>>> import numpy as np
>>> np.set_printoptions(precision=2, suppress=True, linewidth=100)
>>> arr = np.array([[3, -3, 3, -3, 3, -3],
...     [1, -1, 1, -1, 1, -1],
...     [0, -1, 0, -1, 0, -1],
...     [3, -3, 3, -3, 3, -3],
...     [1, -1, 1, -1, 1, -1],
...     [0, -1, 0, -1, 0, -1]])
>>> print(arr)
[[ 3 -3  3 -3  3 -3]
 [ 1 -1  1 -1  1 -1]
 [ 0 -1  0 -1  0 -1]
 [ 3 -3  3 -3  3 -3]
 [ 1 -1  1 -1  1 -1]
 [ 0 -1  0 -1  0 -1]]
>>> rank = np.linalg.matrix_rank(arr)
>>> print(rank)
2
>>> ns = np.linalg.svd(arr)[2][rank:].T
>>> print([int(np.linalg.matrix_rank(arr[:i])) for i in range(1, len(arr) + 1)])
[1, 1, 2, 2, 2, 2]
>>> print(np.linalg.matrix_rank(arr.T @ arr), np.linalg.matrix_rank(arr @ arr.T))
2 2
>>> print([int(np.linalg.matrix_rank(arr[:, :j + 1])) for j in range(6)])
[1, 2, 2, 2, 2, 2]
>>> print([int(np.linalg.matrix_rank(np.delete(arr, i, axis=0))) for i in range(6)])
[2, 2, 2, 2, 2, 2]
>>> print(ns.shape)
(6, 4)
>>> X = np.load("mat.npy")
>>> print(X)
[[ 2.  2.  0.  0.  0.  0.  0.]
 [ 2. -2.  2.  0.  0.  0.  0.]
 [ 0.  2.  3.  2.  0.  0.  0.]
 [ 0.  0.  2.  3.  2.  0.  0.]
 [ 0.  0.  0.  2. -1.  2.  0.]
 [ 0.  0.  0.  0.  2.  0.  2.]
 [ 0.  0.  0.  0.  0.  2.  0.]]
>>> x0 = np.array([3, 8, 2, 2, -7, 2, -1])
>>> print(np.linalg.norm(X @ x0) <= np.linalg.norm(X, 2) * np.linalg.norm(x0) + 1e-9)
True
>>> print(np.einsum("ij,j->i", X, x0))
[ 22.  -6.  26.  -4.  15. -16.   4.]
>>> print(X * x0)
[[  6.  16.   0.   0.  -0.   0.  -0.]
 [  6. -16.   4.   0.  -0.   0.  -0.]
 [  0.  16.   6.   4.  -0.   0.  -0.]
 [  0.   0.   4.   6. -14.   0.  -0.]
 [  0.   0.   0.   4.   7.   4.  -0.]
 [  0.   0.   0.   0. -14.   0.  -2.]
 [  0.   0.   0.   0.  -0.   4.  -0.]]
>>> print((X * x0).sum(axis=1))
[ 22.  -6.  26.  -4.  15. -16.   4.]
>>> print(X @ np.ones(7))
[4. 2. 7. 7. 3. 4. 2.]
>>> print(X @ np.eye(7)[3])
[0. 0. 2. 3. 2. 0. 0.]
>>> C2 = X.T @ X
>>> print(np.linalg.svd(X, compute_uv=False) ** 2)
[31.9  12.68 10.9   9.95  6.37  2.26  0.93]
>>> print((X @ X.T).shape)
(7, 7)
>>> print(C2)
[[ 8.  0.  4.  0.  0.  0.  0.]
 [ 0. 12.  2.  4.  0.  0.  0.]
 [ 4.  2. 17. 12.  4.  0.  0.]
 [ 0.  4. 12. 17.  4.  4.  0.]
 [ 0.  0.  4.  4.  9. -2.  4.]
 [ 0.  0.  0.  4. -2.  8.  0.]
 [ 0.  0.  0.  0.  4.  0.  4.]]
>>> x0 = np.array([1, 1, 5, 1, 5, 1, 3])
>>> y = C2 @ x0
>>> beta, lr = np.zeros(7), 1 / np.linalg.norm(C2, 2) ** 2
>>> for i in range(10):
...     beta -= lr * C2.T @ (C2 @ beta - y)
...     if i % 2 == 0: print(i, round(np.linalg.norm(C2 @ beta - y), 2))
... 
0 45.39
2 34.47
4 26.8
6 21.43
8 17.67
>>> print(beta)
[ 1.13  0.43  3.92  2.95  3.7  -0.64  1.73]
>>> print(round(np.linalg.cond(C2), 2))
34.15
>>> ev, vecs = np.linalg.eigh(X)
>>> print(round(float(ev.sum()), 2), np.trace(X))
5.0 5.0
>>> print(np.abs(vecs[:, -1]).round(6).argmax())
3
>>> print(np.linalg.svd(X, compute_uv=False))
[5.65 3.56 3.3  3.15 2.52 1.5  0.97]
>>> Y = np.linalg.inv(X)
>>> print(np.round(np.linalg.det(X) * np.linalg.det(Y), 2))
1.0
>>> print(round(np.linalg.cond(X), 2))
5.84
>>> print(np.round(np.linalg.inv(Y), 2) + 0)
[[ 2.  2.  0.  0.  0.  0.  0.]
 [ 2. -2.  2.  0.  0.  0.  0.]
 [ 0.  2.  3.  2.  0.  0.  0.]
 [ 0.  0.  2.  3.  2.  0.  0.]
 [ 0.  0.  0.  2. -1.  2.  0.]
 [ 0.  0.  0.  0.  2.  0.  2.]
 [ 0.  0.  0.  0.  0.  2.  0.]]
>>> print(np.linalg.det(X) * Y)
[[-248. -136.  112.  -32.  -64.   -0.   64.]
 [-136.  136. -112.   32.   64.    0.  -64.]
 [ 112. -112. -224.   64.  128.   -0. -128.]
 [ -32.   32.   64. -128. -256.   -0.  256.]
 [ -64.   64.  128. -256.  256.    0. -256.]
 [  -0.   -0.   -0.   -0.   -0.   -0. -384.]
 [  64.  -64. -128.  256. -256. -384.  256.]]
>>> A = np.load("test3.npy")
>>> print(A)
[[ 0.64 -0.12  1.04 -0.62  1.33 -0.31  2.34]
 [ 0.82  0.22  0.53 -0.68  0.96 -0.35  2.01]
 [ 0.53  0.51 -0.26 -0.37  0.01 -0.24  0.42]
 [ 0.68 -0.08  1.21 -0.72  1.24 -0.32  2.27]]
>>> C2 = A.T @ A
>>> print(np.round(np.linalg.svd(A, compute_uv=False) ** 2, 2) + 0)
[24.96  1.    0.04  0.  ]
>>> print((A @ A.T).shape)
(4, 4)
>>> print(A.mean(axis=0))
[ 0.67  0.13  0.63 -0.6   0.89 -0.3   1.76]
>>> print(A.sum(axis=1))
[4.3  3.51 0.6  4.28]
>>> np.zeros(4, 7)
Traceback (most recent call last):
  File "<python-input-47>", line 1, in <module>
    np.zeros(4, 7)
    ~~~~~~~~^^^^^^
TypeError: Cannot interpret '7' as a data type
>>> print(np.linalg.svd(A, compute_uv=False))
[5.   1.   0.2  0.04]
>>> u, g = A[2], A[1]
>>> print(np.round(u @ u, 2))
0.98
>>> pr = (u @ g) / (u @ u) * u
>>> print(pr)
[ 0.86  0.83 -0.42 -0.6   0.02 -0.39  0.69]
>>> print(g - pr)
[-0.04 -0.61  0.95 -0.08  0.94  0.04  1.32]
>>> Y = A / np.linalg.norm(A, axis=1, keepdims=True)
>>> C2 = Y @ Y.T
>>> print(round(np.degrees(np.arccos(np.clip(C2[2, 3], -1, 1))), 2))
64.11
>>> print(round(float(np.linalg.norm(A, 2)), 2))
5.0
>>> print(np.linalg.norm(A, axis=1))
[3.04 2.56 0.99 3.04]
>>> print(round(np.linalg.norm(A) ** 2 / np.linalg.norm(A, 2) ** 2, 2))
1.04
>>> print(np.linalg.norm(A, axis=0))
[1.35 0.57 1.7  1.23 2.06 0.62 3.85]
>>> print(round(float(np.linalg.norm(A, "nuc")), 2))
6.23
>>> print(np.round(np.linalg.norm(A[1], 1), 2), np.round(np.linalg.norm(A[1], np.inf), 2))
5.57 2.01
>>> print(np.round(np.linalg.norm(A, 1), 2), round(np.linalg.norm(A, np.inf), 2))
7.04 6.52
>>> E = np.loadtxt("w.csv", delimiter=",")
>>> print(E)
[[  2.   0.   1.   0.   2.   1.   3.  -3.   3.]
 [  3.   3.   2.  -2.   4.   3.   6.  -3.   5.]
 [  3.   5.   0.  -3.   7.   6.   5.  -2.   3.]
 [  3.   5.   1.  -3.   9.   7.   5.  -1.   1.]
 [  0.   6.   1.   0.  12.   9.   7.  -3.   3.]
 [  0.   8.   4.   1.  15.  11.   7.  -5.   2.]
 [  1.  10.   6.   1.  17.  11.   4.  -7.   3.]
 [  1.   8.   9.   1.  20.  10.   3.  -6.   1.]
 [  3.   6.   8.  -2.  19.  13.   2.  -7.  -2.]
 [  4.   8.   6.  -2.  17.  11.   2.  -4.   0.]
 [  5.   8.   3.  -5.  18.  12.   1.  -1.   3.]
 [  8.   7.   2.  -7.  20.  10.  -1.  -1.   4.]
 [ 11.   6.   5.  -4.  23.  11.  -1.   2.   2.]
 [ 12.   8.   4.  -4.  24.  11.  -4.   2.   5.]
 [ 14.   5.   1.  -1.  24.   8.  -4.   2.   3.]
 [ 12.   6.  -2.   0.  24.   5.  -6.   2.   5.]
 [ 12.   7.  -2.   3.  27.   2.  -3.   3.   6.]
 [ 10.   9.  -5.   4.  25.   4.  -1.   6.   4.]
 [ 11.  12.  -6.   6.  25.   5.   1.   5.   1.]
 [ 12.  14.  -9.   5.  25.   2.   2.   5.   3.]
 [ 12.  11.  -6.   6.  25.   2.   3.   7.   6.]
 [ 12.  14.  -4.   3.  22.   0.   5.   5.   5.]
 [ 15.  14.  -7.   1.  25.  -2.   4.   6.   5.]
 [ 15.  17.  -4.  -2.  22.  -2.   2.   3.   8.]
 [ 18.  18.  -7.  -4.  19.  -2.   0.   2.   7.]
 [ 15.  21.  -8.  -6.  19.   1.  -3.   4.   5.]
 [ 13.  21. -10.  -5.  18.  -2.  -1.   2.   4.]
 [ 14.  19. -10.  -7.  16.  -1.   0.   3.   2.]
 [ 15.  17. -10. -10.  16.  -2.  -2.   1.   4.]
 [ 18.  16. -11.  -8.  13.  -2.   0.   0.   4.]
 [ 17.  18. -10.  -8.  13.  -5.   0.  -1.   1.]
 [ 18.  19. -11.  -7.  16.  -8.   1.  -2.   4.]
 [ 16.  18.  -8.  -9.  18.  -6.   4.   1.   4.]]
>>> d = np.linalg.norm(E[:, None] - E[None], axis=-1)
>>> print(d.shape)
(33, 33)
>>> print(d[:5, :5])
[[ 0.    6.    9.54 11.49 14.83]
 [ 6.    0.    5.74  8.25 11.31]
 [ 9.54  5.74  0.    3.32  7.68]
 [11.49  8.25  3.32  0.    6.63]
 [14.83 11.31  7.68  6.63  0.  ]]
>>> print(np.linalg.matrix_rank(d ** 2))
11
>>> Y = np.c_[E[:, :8] @ np.array([[1, 3, -2, 3, -3, -1, 2, -3],
...     [-1, -1, -3, -1, 3, -1, 1, 0],
...     [3, -3, 3, -2, 1, -3, 1, -1],
...     [2, 3, -3, 0, 1, -3, -2, -3],
...     [-1, -2, -2, 1, 1, -1, 3, -1],
...     [3, -1, -3, -3, -3, -1, -1, 0],
...     [-3, -1, -1, -1, 3, 1, -2, 0],
...     [3, -2, -2, -1, 0, 1, -1, 2]]), np.array([3, 3, -5, 9, 0, 6, 3, -2, -7, -9, 9, -6, -3, 0, 3, 0, 8, 2, -9, 5, -7, 1, 5, 8, -2, 5, -6, -5, -1, 2, 2, 0, 3])]
>>> print(Y)
[[ -12.    1.   -5.    3.    3.   -8.    7.  -15.    3.]
 [ -20.  -17.  -20.   -6.   13.  -10.   15.  -15.    3.]
 [ -18.  -26.  -45.  -10.    7.   -9.   24.  -11.   -5.]
 [ -11.  -36.  -51.  -14.    7.  -14.   29.  -12.    9.]
 [ -18.  -43.  -67.  -27.   25.  -26.   23.  -19.    0.]
 [ -12.  -55.  -75.  -36.   32.  -47.   35.  -32.    6.]
 [  -6.  -57.  -74.  -32.   30.  -63.   55.  -43.    3.]
 [   5.  -70.  -63.  -30.   30.  -72.   67.  -47.   -2.]
 [  10.  -66.  -59.  -28.    1.  -64.   71.  -44.   -7.]
 [   8.  -59.  -69.  -22.    6.  -54.   66.  -37.   -9.]
 [   8.  -64.  -81.  -17.   -8.  -37.   72.  -23.    9.]
 [   3.  -57.  -77.    5.  -21.  -32.   92.  -27.   -6.]
 [  31.  -60.  -95.    6.  -27.  -53.   99.  -45.   -3.]
 [  35.  -55. -105.   13.  -33.  -57.  111.  -48.    0.]
 [  28.  -25. -109.   37.  -39.  -53.  106.  -60.    3.]
 [  15.  -15. -109.   47.  -29.  -45.  105.  -54.    0.]
 [   2.  -15. -123.   54.   -2.  -51.  105.  -64.    8.]
 [   2.  -17. -147.   39.    6.  -40.   83.  -50.    2.]
 [  -5.   -9. -170.   37.   16.  -47.   79.  -60.   -9.]
 [ -29.    0. -176.   52.   27.  -34.   83.  -57.    5.]
 [ -12.   -8. -166.   46.   25.  -40.   77.  -59.   -7.]
 [ -30.  -16. -146.   42.   42.  -35.   79.  -53.    1.]
 [ -43.   -9. -156.   66.   34.  -24.   98.  -54.    5.]
 [ -43.  -16. -133.   59.   34.  -29.  108.  -51.    8.]
 [ -48.    5. -135.   73.   14.  -18.  112.  -50.   -2.]
 [ -37.  -14. -145.   55.   11.  -13.  113.  -30.    5.]
 [ -63.   -4. -137.   61.   30.   -4.  103.  -28.   -6.]
 [ -59.   -5. -129.   59.   17.    6.   97.  -21.   -5.]
 [ -65.   -2. -107.   71.    2.   13.  110.  -19.   -1.]
 [ -66.   23. -113.   79.   -6.   12.   98.  -32.    2.]
 [ -78.   20. -103.   82.   13.   10.  103.  -32.    2.]
 [ -97.   26. -110.   98.   28.    8.  114.  -42.    0.]
 [ -89.   -9. -107.   77.   37.   10.  111.  -29.    3.]]
>>> print(np.linalg.matrix_rank(np.c_[E, Y]))
10
>>> print(np.round(np.linalg.lstsq(E, Y[:, 0])[0], 2) + 0)
[ 1. -1.  3.  2. -1.  3. -3.  3.  0.]
>>> print(np.round(np.linalg.norm(Y - E @ np.linalg.lstsq(E, Y)[0], axis=0), 2) + 0)
[ 0.    0.    0.    0.    0.    0.    0.    0.   26.54]
>>> print(np.linalg.matrix_rank(Y))
9
>>> print(np.linalg.norm(np.linalg.qr(E)[0].T @ Y, axis=0) ** 2 / ((Y ** 2).sum(axis=0) + 1e-12))
[1.   1.   1.   1.   1.   1.   1.   1.   0.18]
